In [1]: import numpy as np

In [2]: np.set_printoptions(precision=3, suppress=True, linewidth=160)

In [3]: tidy = lambda a: np.round(a, 3) + 0

In [4]: mat = np.loadtxt("block5.csv", delimiter=",")

In [5]: mat
Out[5]: 
array([[ 1.,  0.,  0.,  0.,  0.],
       [ 5.,  1.,  0.,  0.,  0.],
       [-4.,  0.,  1.,  0.,  0.],
       [-2., -5.,  0.,  1.,  0.],
       [-4., -1.,  4.,  1.,  1.]])

In [6]: vec = np.array([3, -1, -4, 5, -4])

In [7]: y = mat @ vec

In [8]: y
Out[8]: array([  3.,  14., -16.,   4., -26.])

In [9]: tidy(np.linalg.solve(mat, y + mat[:, 3]))
Out[9]: array([ 3., -1., -4.,  6., -4.])

In [10]: tidy(np.linalg.solve(mat, y))
Out[10]: array([ 3., -1., -4.,  5., -4.])

In [11]: tidy(np.linalg.solve(mat, 4 * y))
Out[11]: array([ 12.,  -4., -16.,  20., -16.])

In [12]: tidy(np.linalg.solve(mat, mat[:, 1]))
Out[12]: array([0., 1., 0., 0., 0.])

In [13]: print(tidy(np.linalg.solve(mat.T, mat[0])))
[1. 0. 0. 0. 0.]

In [14]: q = mat.astype(float).copy()

In [15]: for j in range(5):
    ...:     q[:, j] -= q[:, :j] @ (q[:, :j].T @ q[:, j])
    ...:     q[:, j] /= np.linalg.norm(q[:, j])
    ...: 

In [16]: print(tidy(q.T @ q))
[[1. 0. 0. 0. 0.]
 [0. 1. 0. 0. 0.]
 [0. 0. 1. 0. 0.]
 [0. 0. 0. 1. 0.]
 [0. 0. 0. 0. 1.]]

In [17]: w, vecs = np.linalg.eig(mat)

In [18]: tidy(np.sort(np.linalg.eigvals(mat @ mat)))
Out[18]: array([1., 1., 1., 1., 1.])

In [19]: w
Out[19]: array([1., 1., 1., 1., 1.])

In [20]: tidy(np.sort(np.linalg.eigvals(mat.T)))
Out[20]: array([1., 1., 1., 1., 1.])

In [21]: tidy(np.sort(np.linalg.eigvals(np.linalg.inv(mat))))
Out[21]: array([1., 1., 1., 1., 1.])

In [22]: feats = np.load("sample3.npy")

In [23]: feats
Out[23]: 
array([[-1.,  1.,  0.,  0.],
       [ 0., -1.,  1.,  0.],
       [ 0.,  0., -1.,  1.],
       [ 0.,  0.,  0., -1.]])

In [24]: left, sv, Vh = np.linalg.svd(feats, full_matrices=False)

In [25]: np.allclose(left * sv @ Vh, feats)
Out[25]: True

In [26]: tidy(sv / sv[0])
Out[26]: array([1.   , 0.815, 0.532, 0.185])

In [27]: print(tidy(np.abs(Vh[0])))
[0.228 0.577 0.657 0.429]

In [28]: np.abs(left[:, 0]).round(6).argmax()
Out[28]: np.int64(1)

In [29]: tidy(Vh @ Vh.T)
Out[29]: 
array([[1., 0., 0., 0.],
       [0., 1., 0., 0.],
       [0., 0., 1., 0.],
       [0., 0., 0., 1.]])

In [30]: left.shape, sv.shape, Vh.shape
Out[30]: ((4, 4), (4,), (4, 4))

In [31]: (sv > 1e-8).sum()
Out[31]: np.int64(4)

In [32]: print(tidy(left.T @ feats @ Vh.T))
[[1.879 0.    0.    0.   ]
 [0.    1.532 0.    0.   ]
 [0.    0.    1.    0.   ]
 [0.    0.    0.    0.347]]

In [33]: tidy(left.T @ left)
Out[33]: 
array([[1., 0., 0., 0.],
       [0., 1., 0., 0.],
       [0., 0., 1., 0.],
       [0., 0., 0., 1.]])

In [34]: t3 = np.stack([feats, 5 * feats, feats[::-1]])

In [35]: t3.sum(axis=0)
Out[35]: 
array([[-6.,  6.,  0., -1.],
       [ 0., -6.,  5.,  1.],
       [ 0., -1., -5.,  6.],
       [-1.,  1.,  0., -6.]])

In [36]: tidy(np.linalg.norm(t3, axis=(1, 2)))
Out[36]: array([ 2.646, 13.229,  2.646])

In [37]: np.linalg.matrix_rank(t3)
Out[37]: array([4, 4, 4])

In [38]: tidy(np.linalg.det(t3))
Out[38]: array([  1., 625.,   1.])

In [39]: W0 = np.array([[-0.1, 0.3, 0.1],
    ...:     [-0.4, 1.6, -0.8],
    ...:     [-0.5, -0.1, -0.2],
    ...:     [-0.5, 0.0, 0.5],
    ...:     [1.3, -1.3, -0.1],
    ...:     [0.3, 0.6, 0.5],
    ...:     [-1.5, 0.8, -0.6],
    ...:     [1.6, -0.3, -0.2],
    ...:     [-0.8, -0.8, -0.1],
    ...:     [-0.5, -3.0, 1.1],
    ...:     [0.2, 0.9, -0.2],
    ...:     [0.7, -0.1, -1.3],
    ...:     [-0.6, -3.1, -0.2],
    ...:     [-0.1, -2.5, 1.3]])

In [40]: W0[11] *= 5

In [41]: W0
Out[41]: 
array([[-0.1,  0.3,  0.1],
       [-0.4,  1.6, -0.8],
       [-0.5, -0.1, -0.2],
       [-0.5,  0. ,  0.5],
       [ 1.3, -1.3, -0.1],
       [ 0.3,  0.6,  0.5],
       [-1.5,  0.8, -0.6],
       [ 1.6, -0.3, -0.2],
       [-0.8, -0.8, -0.1],
       [-0.5, -3. ,  1.1],
       [ 0.2,  0.9, -0.2],
       [ 3.5, -0.5, -6.5],
       [-0.6, -3.1, -0.2],
       [-0.1, -2.5,  1.3]])

In [42]: Xs = (W0 - W0.mean(axis=0)) / W0.std(axis=0)

In [43]: tidy(Xs.std(axis=0))
Out[43]: array([1., 1., 1.])

In [44]: print(np.argwhere(np.abs(Xs) > 2))
[[11  0]
 [11  2]]

In [45]: coef = np.linalg.lstsq(np.delete(Xs, 1, axis=1), Xs[:, 1])[0]

In [46]: print(np.abs(coef).argmax())
1

In [47]: tidy(coef)
Out[47]: array([-0.297, -0.407])
